% python3 -q
>>> import numpy as np
>>> np.set_printoptions(suppress=True, linewidth=140)
>>> tidy = lambda a: np.round(a, 2) + 0
>>> other = np.array([[-4, -2, 3, -2, -4], [3, 1, 5, 0, -1], [5, 5, -4, 0, 2]])
>>> A = other.T @ other
>>> A
array([[ 50,  36, -17,   8,  23],
       [ 36,  30, -21,   4,  17],
       [-17, -21,  50,  -6, -25],
       [  8,   4,  -6,   4,   8],
       [ 23,  17, -25,   8,  21]])
>>> other = A / np.linalg.norm(A, axis=1, keepdims=True)
>>> gram = other @ other.T
>>> (gram - 2 * np.eye(5)).round(6).argmax(axis=1)
array([1, 0, 0, 4, 3])
>>> (np.abs(gram) > 0.9).astype(int)
array([[1, 1, 0, 1, 1],
       [1, 1, 0, 1, 1],
       [0, 0, 1, 0, 1],
       [1, 1, 0, 1, 1],
       [1, 1, 1, 1, 1]])
>>> tidy(np.linalg.norm(other, axis=1))
array([1., 1., 1., 1., 1.])
>>> tidy(np.degrees(np.arccos(np.clip(gram[0, 3], -1, 1))))
np.float64(25.81)
>>> rng = np.random.default_rng(1711)
>>> labels = rng.permutation(5)
>>> labels
array([4, 3, 1, 0, 2])
>>> other = A[labels][:, labels]
>>> np.trace(other)
np.int64(155)
>>> tidy(np.linalg.det(other)), tidy(np.linalg.det(A[labels]))
(np.float64(0.0), np.float64(0.0))
>>> tidy(np.sort(np.abs(np.linalg.eigvals(other))))
array([  0.  ,   0.  ,   8.16,  35.95, 110.89])
>>> np.allclose(other, A)
False
>>> m1 = np.array([[1, 0, 2], [2, 1, 0], [0, 2, 1]])
>>> r0, r1 = m1[2], m1[0]
>>> r0 @ r0
np.int64(5)
>>> r0 @ r1
np.int64(2)
>>> pr = (r0 @ r1) / (r0 @ r0) * r0
>>> np.linalg.matrix_rank(np.outer(r0, r1))
np.int64(1)
>>> other = np.array([[0, 0, 0], [0, 1, 0], [1, 1, 2]])
>>> np.einsum("ij->j", m1)
array([3, 3, 3])
>>> m1 @ other
array([[2, 2, 4],
       [0, 1, 0],
       [1, 3, 2]])
>>> np.einsum("ik,kj->ji", m1, other)
array([[2, 0, 1],
       [2, 1, 3],
       [4, 0, 2]])
>>> np.linalg.matrix_rank(np.vstack([m1, other.T]))
np.int64(3)
>>> np.einsum("ik,kj->ij", m1, other)
array([[2, 2, 4],
       [0, 1, 0],
       [1, 3, 2]])
>>> ang = np.radians(45)
>>> Rm = np.eye(3)
>>> Rm[0, 0] = Rm[2, 2] = np.cos(ang)
>>> Rm[0, 2], Rm[2, 0] = -np.sin(ang), np.sin(ang)
>>> tidy(Rm)
array([[ 0.71,  0.  , -0.71],
       [ 0.  ,  1.  ,  0.  ],
       [ 0.71,  0.  ,  0.71]])
>>> other = m1 @ Rm.T
>>> tidy(np.linalg.det(Rm)), tidy(np.trace(Rm))
(np.float64(1.0), np.float64(2.41))
>>> tidy(np.linalg.svd(m1, compute_uv=False)), tidy(np.linalg.svd(other, compute_uv=False))
(array([3.  , 1.73, 1.73]), array([3.  , 1.73, 1.73]))
>>> np.allclose(m1 @ m1.T, other @ other.T)
True
>>> tidy(np.linalg.eigvals(m1))
array([0.+1.73j, 0.-1.73j, 3.+0.j  ])
>>> tidy(np.poly(m1))
array([ 1., -3.,  3., -9.])
>>> tidy(np.linalg.det(2 * m1)), tidy(np.linalg.det(m1))
(np.float64(72.0), np.float64(9.0))
>>> np.kron(np.eye(2, dtype=int), m1)
array([[1, 0, 2, 0, 0, 0],
       [2, 1, 0, 0, 0, 0],
       [0, 2, 1, 0, 0, 0],
       [0, 0, 0, 1, 0, 2],
       [0, 0, 0, 2, 1, 0],
       [0, 0, 0, 0, 2, 1]])
>>> tidy(np.linalg.eigvals(m1).sum().real)
np.float64(3.0)
>>> vec = np.array([3, 4, 9])
>>> h = np.maximum(m1 @ vec, 0)
>>> np.maximum(m1 @ (3 * vec), 0)
array([63, 30, 51])
>>> tidy(np.tanh(m1 @ vec))
array([1., 1., 1.])
>>> m1 * (h > 1e-9)[:, None]
array([[1, 0, 2],
       [2, 1, 0],
       [0, 2, 1]])
>>> arr = np.loadtxt("arr.csv", delimiter=",")
>>> tidy(arr)
array([[ 0.73, -0.18, -0.27, -0.07,  0.15, -0.19, -0.01, -0.16,  0.04, -0.06],
       [-0.18,  0.84, -0.21,  0.03,  0.02, -0.05,  0.08, -0.18,  0.02, -0.12],
       [-0.27, -0.21,  0.71, -0.01,  0.08, -0.12,  0.06, -0.22,  0.04, -0.13],
       [-0.07,  0.03, -0.01,  0.84,  0.19, -0.19, -0.16,  0.1 ,  0.03,  0.13],
       [ 0.15,  0.02,  0.08,  0.19,  0.76,  0.25,  0.18, -0.07, -0.04, -0.13],
       [-0.19, -0.05, -0.12, -0.19,  0.25,  0.73, -0.17,  0.03,  0.05,  0.11],
       [-0.01,  0.08,  0.06, -0.16,  0.18, -0.17,  0.82,  0.16,  0.02,  0.17],
       [-0.16, -0.18, -0.22,  0.1 , -0.07,  0.03,  0.16,  0.76,  0.01, -0.19],
       [ 0.04,  0.02,  0.04,  0.03, -0.04,  0.05,  0.02,  0.01,  0.99, -0.01],
       [-0.06, -0.12, -0.13,  0.13, -0.13,  0.11,  0.17, -0.19, -0.01,  0.83]])
>>> # applying it twice changes nothing
>>> tidy(np.trace(np.linalg.pinv(arr) @ arr))
np.float64(8.0)
>>> np.linalg.lstsq(arr[:-1].T, arr[-1])[2]
np.int32(8)
>>> vec = np.array([4, 5, 0, 2, 2, 2, 4, 0, 4, 2])
>>> tidy(arr @ arr @ vec)
array([ 1.8 ,  3.65, -2.09,  1.23,  3.36,  0.31,  3.74, -1.14,  4.37,  1.67])
>>> tidy(arr @ vec)
array([ 1.8 ,  3.65, -2.09,  1.23,  3.36,  0.31,  3.74, -1.14,  4.37,  1.67])
>>> tidy(np.trace(arr))
np.float64(8.0)
>>> tidy(np.linalg.eigvalsh(2 * arr - np.eye(10)))
array([-1., -1.,  1.,  1.,  1.,  1.,  1.,  1.,  1.,  1.])
>>> tidy((vec - arr @ vec) @ (arr @ vec))
np.float64(0.0)
>>> tidy(np.trace(arr))
np.float64(8.0)
>>> tidy(arr @ arr)
array([[ 0.73, -0.18, -0.27, -0.07,  0.15, -0.19, -0.01, -0.16,  0.04, -0.06],
       [-0.18,  0.84, -0.21,  0.03,  0.02, -0.05,  0.08, -0.18,  0.02, -0.12],
       [-0.27, -0.21,  0.71, -0.01,  0.08, -0.12,  0.06, -0.22,  0.04, -0.13],
       [-0.07,  0.03, -0.01,  0.84,  0.19, -0.19, -0.16,  0.1 ,  0.03,  0.13],
       [ 0.15,  0.02,  0.08,  0.19,  0.76,  0.25,  0.18, -0.07, -0.04, -0.13],
       [-0.19, -0.05, -0.12, -0.19,  0.25,  0.73, -0.17,  0.03,  0.05,  0.11],
       [-0.01,  0.08,  0.06, -0.16,  0.18, -0.17,  0.82,  0.16,  0.02,  0.17],
       [-0.16, -0.18, -0.22,  0.1 , -0.07,  0.03,  0.16,  0.76,  0.01, -0.19],
       [ 0.04,  0.02,  0.04,  0.03, -0.04,  0.05,  0.02,  0.01,  0.99, -0.01],
       [-0.06, -0.12, -0.13,  0.13, -0.13,  0.11,  0.17, -0.19, -0.01,  0.83]])
>>> np.allclose(arr, arr.T)
True
>>> tidy(arr.reshape(-1, 2))
array([[ 0.73, -0.18],
       [-0.27, -0.07],
       [ 0.15, -0.19],
       [-0.01, -0.16],
       [ 0.04, -0.06],
       [-0.18,  0.84],
       [-0.21,  0.03],
       [ 0.02, -0.05],
       [ 0.08, -0.18],
       [ 0.02, -0.12],
       [-0.27, -0.21],
       [ 0.71, -0.01],
       [ 0.08, -0.12],
       [ 0.06, -0.22],
       [ 0.04, -0.13],
       [-0.07,  0.03],
       [-0.01,  0.84],
       [ 0.19, -0.19],
       [-0.16,  0.1 ],
       [ 0.03,  0.13],
       [ 0.15,  0.02],
       [ 0.08,  0.19],
       [ 0.76,  0.25],
       [ 0.18, -0.07],
       [-0.04, -0.13],
       [-0.19, -0.05],
       [-0.12, -0.19],
       [ 0.25,  0.73],
       [-0.17,  0.03],
       [ 0.05,  0.11],
       [-0.01,  0.08],
       [ 0.06, -0.16],
       [ 0.18, -0.17],
       [ 0.82,  0.16],
       [ 0.02,  0.17],
       [-0.16, -0.18],
       [-0.22,  0.1 ],
       [-0.07,  0.03],
       [ 0.16,  0.76],
       [ 0.01, -0.19],
       [ 0.04,  0.02],
       [ 0.04,  0.03],
       [-0.04,  0.05],
       [ 0.02,  0.01],
       [ 0.99, -0.01],
       [-0.06, -0.12],
       [-0.13,  0.13],
       [-0.13,  0.11],
       [ 0.17, -0.19],
       [-0.01,  0.83]])
>>> tidy(arr.ravel(order="F"))
array([ 0.73, -0.18, -0.27, -0.07,  0.15, -0.19, -0.01, -0.16,  0.04, -0.06, -0.18,  0.84, -0.21,  0.03,  0.02, -0.05,  0.08, -0.18,  0.02,
       -0.12, -0.27, -0.21,  0.71, -0.01,  0.08, -0.12,  0.06, -0.22,  0.04, -0.13, -0.07,  0.03, -0.01,  0.84,  0.19, -0.19, -0.16,  0.1 ,
        0.03,  0.13,  0.15,  0.02,  0.08,  0.19,  0.76,  0.25,  0.18, -0.07, -0.04, -0.13, -0.19, -0.05, -0.12, -0.19,  0.25,  0.73, -0.17,
        0.03,  0.05,  0.11, -0.01,  0.08,  0.06, -0.16,  0.18, -0.17,  0.82,  0.16,  0.02,  0.17, -0.16, -0.18, -0.22,  0.1 , -0.07,  0.03,
        0.16,  0.76,  0.01, -0.19,  0.04,  0.02,  0.04,  0.03, -0.04,  0.05,  0.02,  0.01,  0.99, -0.01, -0.06, -0.12, -0.13,  0.13, -0.13,
        0.11,  0.17, -0.19, -0.01,  0.83])
>>> T = arr.reshape(10, 2, -1)
>>> T.shape
(10, 2, 5)
>>> tidy(np.einsum("ihd,ihd->ih", T, T))
array([[0.66, 0.07],
       [0.79, 0.06],
       [0.63, 0.08],
       [0.75, 0.09],
       [0.64, 0.12],
       [0.16, 0.57],
       [0.07, 0.75],
       [0.12, 0.64],
       [0.01, 0.98],
       [0.07, 0.76]])
>>> tidy(np.swapaxes(T, 1, 2)[9])
array([[-0.06,  0.11],
       [-0.12,  0.17],
       [-0.13, -0.19],
       [ 0.13, -0.01],
       [-0.13,  0.83]])
>>> J = 5 * np.eye(3) + np.ones((3, 3))
>>> J
array([[6., 1., 1.],
       [1., 6., 1.],
       [1., 1., 6.]])
>>> r0 = np.array([-3, 1, 1])
>>> other = J + np.outer(r0, np.eye(3)[2])
>>> np.linalg.matrix_rank(other - J)
np.int64(1)
>>> other
array([[ 6.,  1., -2.],
       [ 1.,  6.,  2.],
       [ 1.,  1.,  7.]])
>>> q = other.astype(float).copy()
>>> for j in range(3):
...     q[:, j] -= q[:, :j] @ (q[:, :j].T @ q[:, j])
...     q[:, j] /= np.linalg.norm(q[:, j])
... 
>>> tidy(q.T @ q)
array([[1., 0., 0.],
       [0., 1., 0.],
       [0., 0., 1.]])
>>> tidy(q)
array([[ 0.97, -0.18, -0.14],
       [ 0.16,  0.98, -0.14],
       [ 0.16,  0.11,  0.98]])
>>> vec = np.array([-7, 4, -6])
>>> target = J @ vec
>>> target
array([-44.,  11., -39.])
>>> tidy(np.linalg.solve(J, target + J[:, 1]))
array([-7.,  5., -6.])
